$ ipython --no-banner

In [1]: import numpy as np

In [2]: np.set_printoptions(precision=2, suppress=True, linewidth=200)

In [3]: rd = lambda a: np.round(a, 2) + 0

In [4]: W0 = np.load("layer0.npy")

In [5]: W0
Out[5]: 
array([[-3, -1,  2,  0,  3],
       [-1, -3, -1,  2,  0],
       [ 2, -1, -3, -1,  2],
       [ 0,  2, -1, -3, -1],
       [ 3,  0,  2, -1, -3]])

In [6]: [round(float(np.linalg.det(W0[:i, :i])), 2) + 0 for i in range(1, 6)]
Out[6]: [-3.0, 8.0, -5.0, -33.0, 551.0]

In [7]: rd(np.linalg.eigvalsh(W0).min())
Out[7]: np.float64(-6.62)

In [8]: W0 - W0[0]
Out[8]: 
array([[ 0,  0,  0,  0,  0],
       [ 2, -2, -3,  2, -3],
       [ 5,  0, -5, -1, -1],
       [ 3,  3, -3, -3, -4],
       [ 6,  1,  0, -1, -6]])

In [9]: print(np.count_nonzero(W0))
21

In [10]: print(rd(np.linalg.norm(W0)))
9.75

In [11]: W0.shape
Out[11]: (5, 5)

In [12]: np.linalg.matrix_rank(W0)
Out[12]: np.int64(5)

In [13]: print(rd(np.linalg.svd(W0, compute_uv=False)))
[6.62 4.84 4.38 2.45 1.6 ]

In [14]: W0.sum(axis=1)
Out[14]: array([ 1, -3, -1, -3,  1])

In [15]: mat = np.load("block10.npy")

In [16]: mat
Out[16]: 
array([[ 1,  0, -3,  0,  2,  0,  2,  1],
       [ 2,  2, -3,  0,  0,  1,  2,  1],
       [ 1,  2, -3,  0,  1,  2,  0,  1],
       [ 1,  0, -3,  0,  2,  1,  0,  1],
       [ 2,  2, -3,  2,  2,  0,  0,  1],
       [ 0,  1,  0,  0,  1,  0,  0,  0]])

In [17]: x = np.array([3, 1, 3, 3, 1, 1, 1, 1])

In [18]: print(mat @ np.eye(8)[3])
[0. 0. 0. 0. 2. 0.]

In [19]: mat @ x
Out[19]: array([-1,  3,  0, -2,  8,  2])

In [20]: np.einsum("ij,j->i", mat, x)
Out[20]: array([-1,  3,  0, -2,  8,  2])

In [21]: (mat * x).sum(axis=1)
Out[21]: array([-1,  3,  0, -2,  8,  2])
